% python3 -q
>>> import numpy as np
>>> np.set_printoptions(precision=3, suppress=True, linewidth=120, legacy="1.25")
>>> def tidy(a):
...     return np.round(a, 3) + 0
... 
>>> feats = np.loadtxt("a.csv", delimiter=",")
>>> tidy(feats)
array([[ 1.   ,  0.   ,  0.   ,  0.   ,  0.   ,  0.   ,  0.   ],
       [ 0.   ,  0.866,  0.   ,  0.   , -0.5  ,  0.   ,  0.   ],
       [ 0.   ,  0.   ,  1.   ,  0.   ,  0.   ,  0.   ,  0.   ],
       [ 0.   ,  0.   ,  0.   ,  1.   ,  0.   ,  0.   ,  0.   ],
       [ 0.   ,  0.5  ,  0.   ,  0.   ,  0.866,  0.   ,  0.   ],
       [ 0.   ,  0.   ,  0.   ,  0.   ,  0.   ,  1.   ,  0.   ],
       [ 0.   ,  0.   ,  0.   ,  0.   ,  0.   ,  0.   ,  1.   ]])
>>> rng = np.random.default_rng(1005)
>>> labels = rng.permutation(7)
>>> labels
array([0, 1, 5, 4, 2, 3, 6])
>>> B = feats[labels][:, labels]
>>> print(np.allclose(B, feats))
False
>>> tidy(np.trace(B))
6.732
>>> Q, V = np.linalg.qr(feats[:, :6])[0], np.linalg.qr(feats[:, 6:])[0]
>>> s = np.linalg.svd(Q.T @ V, compute_uv=False)
>>> tidy(np.linalg.norm(Q @ Q.T - V @ V.T, 2))
1.0
>>> tidy(np.linalg.norm(feats, axis=1))
array([1., 1., 1., 1., 1., 1., 1.])
>>> tidy(np.linalg.norm(feats[6] - feats[4]))
1.414
>>> tidy(np.linalg.norm(feats, "nuc"))
7.0
>>> print(tidy(np.linalg.norm(feats[6], 1)), tidy(np.linalg.norm(feats[6], np.inf)))
1.0 1.0
>>> feats[6] @ feats[4]
0.0
>>> labels = rng.permutation(7)
>>> B = feats[:, labels] * rng.choice([-1, 1], 7)
>>> tidy(B)
array([[ 0.   ,  0.   ,  1.   ,  0.   ,  0.   ,  0.   ,  0.   ],
       [ 0.   ,  0.866,  0.   ,  0.   ,  0.   ,  0.   , -0.5  ],
       [ 0.   ,  0.   ,  0.   ,  0.   ,  0.   , -1.   ,  0.   ],
       [ 0.   ,  0.   ,  0.   ,  0.   , -1.   ,  0.   ,  0.   ],
       [ 0.   ,  0.5  ,  0.   ,  0.   ,  0.   ,  0.   ,  0.866],
       [ 0.   ,  0.   ,  0.   ,  1.   ,  0.   ,  0.   ,  0.   ],
       [-1.   ,  0.   ,  0.   ,  0.   ,  0.   ,  0.   ,  0.   ]])
>>> Uu, _, VT = np.linalg.svd(feats.T @ B)
>>> labels
array([6, 1, 0, 5, 3, 2, 4])
>>> tidy(Uu @ VT)
array([[ 0.,  0.,  1.,  0.,  0.,  0.,  0.],
       [ 0.,  1.,  0.,  0.,  0.,  0.,  0.],
       [ 0.,  0.,  0.,  0.,  0., -1.,  0.],
       [ 0.,  0.,  0.,  0., -1.,  0.,  0.],
       [ 0.,  0.,  0.,  0.,  0.,  0.,  1.],
       [ 0.,  0.,  0.,  1.,  0.,  0.,  0.],
       [-1.,  0.,  0.,  0.,  0.,  0.,  0.]])
>>> def softmax(z):
...     e = np.exp(z - z.max(axis=-1, keepdims=True))
...     return e / e.sum(axis=-1, keepdims=True)
... 
>>> tidy(softmax(B[6]))
array([0.058, 0.157, 0.157, 0.157, 0.157, 0.157, 0.157])
>>> print(tidy(softmax(B[6] + -2)))
[0.058 0.157 0.157 0.157 0.157 0.157 0.157]
>>> S = B @ B.T / np.sqrt(7)
>>> tidy(softmax(S)[6] @ B)
array([-0.196,  0.183,  0.134,  0.134, -0.134, -0.134,  0.049])
>>> tidy(softmax(S))
array([[0.196, 0.134, 0.134, 0.134, 0.134, 0.134, 0.134],
       [0.134, 0.196, 0.134, 0.134, 0.134, 0.134, 0.134],
       [0.134, 0.134, 0.196, 0.134, 0.134, 0.134, 0.134],
       [0.134, 0.134, 0.134, 0.196, 0.134, 0.134, 0.134],
       [0.134, 0.134, 0.134, 0.134, 0.196, 0.134, 0.134],
       [0.134, 0.134, 0.134, 0.134, 0.134, 0.196, 0.134],
       [0.134, 0.134, 0.134, 0.134, 0.134, 0.134, 0.196]])
>>> softmax(S).round(6).argmax(axis=1)
array([0, 1, 2, 3, 4, 5, 6])
>>> mat = np.loadtxt("data.csv", delimiter=",")
>>> mat
array([[ 0.9,  0.1, -0.3,  1.8,  0.7, -1.4,  0.3,  0.1],
       [ 0.3, -0.5,  0.3,  0.6,  0.2,  1.2, -1.1,  1.1],
       [-0.3,  0.4,  0.4,  1.6,  0.3, -0.7,  0.6, -0.9],
       [-1.4, -0.6,  0.9, -0.1, -1.2, -0.5, -1. ,  2.1],
       [ 0.1, -0.1,  0.5, -0.3, -0.1, -0.1, -0.1,  0.4],
       [-0.2,  0.2,  1.1,  0.8, -0.1, -0.5,  1.5, -0.4],
       [ 1.2,  0.8,  0. , -0.3,  0.1,  0.3, -1.3, -1.5],
       [ 0.8,  0. ,  0.7,  0.3, -0.5, -1.1,  0.7, -0.6],
       [ 0.6,  0.6, -0.1,  1.8, -0.1,  1.3,  0.4, -0.6],
       [ 1.9, -1.4,  2.1, -0.7, -1. , -0.4, -0.4,  1.5],
       [-0.1,  1.7, -0.2,  1.6,  1.8,  1.8,  0.2,  0.6],
       [-0.6, -0.7,  0.9,  0.3,  0.8,  0. , -0.5,  0.7],
       [-1.5,  0.3,  1.1,  1.9,  0.1,  0.5, -0.3,  0.9],
       [-0.2,  1.1, -1.8,  0.4, -0.9, -1.5,  0.4, -0.2]])
>>> B = np.c_[mat[:, :6] @ np.array([[2, 2, 0, -2, 1, -1],
...     [0, -2, -1, -2, 2, -1],
...     [2, -2, -2, 2, -2, -2],
...     [-2, 1, 0, 0, -2, 1],
...     [0, 1, 1, -1, -1, 2],
...     [2, 0, 0, -1, 1, -2]]), np.array([0, -1, 1, -2, -2, 0, 2, 1, -1, -1, 2, 2, 1, 2])]
>>> tidy(B)
array([[-5.2,  4.7,  1.2, -1.9, -4. ,  5.6,  0. ],
       [ 2.4,  1.8,  0.1, -0.4, -1.5, -1.8, -1. ],
       [-4.4, -0.3, -0.9,  1. , -4.5,  2.7,  1. ],
       [-1.8, -4.7, -2.4,  7.5, -3.5, -1.3, -2. ],
       [ 1.6, -1. , -1. ,  1.2, -0.5, -1.3, -2. ],
       [-0.8, -2.3, -2.5,  2.8, -4. , -0.6,  0. ],
       [ 3.6,  0.6, -0.7, -4.4,  3.6, -2.7,  2. ],
       [ 0.2,  0. , -1.9,  1.4, -1.8, -0.7,  1. ],
       [ 0. ,  1.9, -0.5, -3.8, -0.2, -2. , -1. ],
       [ 8.6,  0.7, -3.8,  4.6, -3.1, -6.6, -1. ],
       [-0.2,  0.2,  0.5, -7.2,  0.5,  0.4,  2. ],
       [ 0. , -0.5, -0.3,  3.6, -5.2,  1.4,  2. ],
       [-3.6, -3.8, -2.4,  4. , -6.5,  0.1,  1. ],
       [-7.8,  0.5,  1.6, -3. ,  4.2,  4.3,  2. ]])
>>> np.linalg.matrix_rank(B)
7
>>> tidy(np.linalg.norm(np.linalg.qr(mat)[0].T @ B, axis=0) ** 2 / ((B ** 2).sum(axis=0) + 1e-12))
array([1.  , 1.  , 1.  , 1.  , 1.  , 1.  , 0.58])
>>> x0 = np.array([2, -4, -5, -2, 3, -5, 0, 0])
>>> target = mat @ x0
>>> tidy(target)
array([  8.4,  -5.5,  -3. ,  -5.8,  -1.1,  -6.1,  -1.4,   1.5, -11.1,  -0.7, -12.8,  -1.1, -15.7,   8.2])
>>> tidy(np.linalg.solve(mat.T @ mat, mat.T @ target))
array([ 2., -4., -5., -2.,  3., -5.,  0.,  0.])
>>> tidy(np.linalg.pinv(mat) @ mat)
array([[1., 0., 0., 0., 0., 0., 0., 0.],
       [0., 1., 0., 0., 0., 0., 0., 0.],
       [0., 0., 1., 0., 0., 0., 0., 0.],
       [0., 0., 0., 1., 0., 0., 0., 0.],
       [0., 0., 0., 0., 1., 0., 0., 0.],
       [0., 0., 0., 0., 0., 1., 0., 0.],
       [0., 0., 0., 0., 0., 0., 1., 0.],
       [0., 0., 0., 0., 0., 0., 0., 1.]])
>>> print(tidy(np.linalg.lstsq(mat, target)[0]))
[ 2. -4. -5. -2.  3. -5.  0.  0.]
>>> target = target + 0.02 * rng.normal(size=14)
>>> tidy(target)
array([  8.39 ,  -5.51 ,  -3.035,  -5.838,  -1.077,  -6.067,  -1.394,   1.486, -11.131,  -0.704, -12.795,  -1.138,
       -15.691,   8.191])
>>> beta, *_ = np.linalg.lstsq(mat, target)
>>> tidy(beta)
array([ 2.001, -3.983, -4.993, -2.017,  3.005, -4.997,  0.013,  0.003])
